$ python3 -q
>>> import numpy as np
>>> import numpy.linalg as la
>>> np.set_printoptions(precision=2, suppress=True, linewidth=100, sign=" ")
>>> tidy = lambda a: np.round(a, 2) + 0
>>> m1 = np.loadtxt("sample5.csv", delimiter=",")
>>> m1
array([[-0.1,  1. , -1.2,  0. ],
       [-0.2, -0.7, -1.4,  2.1],
       [-0.5, -0.5,  0.7,  1.3],
       [ 0.5,  0.2, -0.6, -0.3],
       [-0.2,  0.5, -0.5,  0.1],
       [-0.9, -1.7,  0.8,  0.7],
       [-1. ,  1.1, -0.8, -0.4]])
>>> vec = np.array([3, 2, -5, 9])
>>> tidy(m1 * vec)
array([[-0.3,  2. ,  6. ,  0. ],
       [-0.6, -1.4,  7. , 18.9],
       [-1.5, -1. , -3.5, 11.7],
       [ 1.5,  0.4,  3. , -2.7],
       [-0.6,  1. ,  2.5,  0.9],
       [-2.7, -3.4, -4. ,  6.3],
       [-3. ,  2.2,  4. , -3.6]])
>>> tidy(np.einsum("ij,j->i", m1, vec))
array([ 7.7, 23.9,  5.7,  2.2,  3.8, -3.8, -0.4])
>>> (m1 @ vec).argmax()
np.int64(1)
>>> np.sign((m1 @ vec).round(6))
array([ 1.,  1.,  1.,  1.,  1., -1., -1.])
>>> tidy(m1 @ (2 * vec))
array([15.4, 47.8, 11.4,  4.4,  7.6, -7.6, -0.8])
>>> proj = m1 @ la.solve(m1.T @ m1, m1.T)
>>> tidy(np.trace(proj))
np.float64(4.0)
>>> tidy(la.eigvalsh(proj))
array([ 0.,  0.,  0.,  1.,  1.,  1.,  1.])
>>> la.matrix_rank(np.eye(7) - proj)
np.int64(3)
>>> tidy(proj @ m1[:, 2])
array([-1.2, -1.4,  0.7, -0.6, -0.5,  0.8, -0.8])
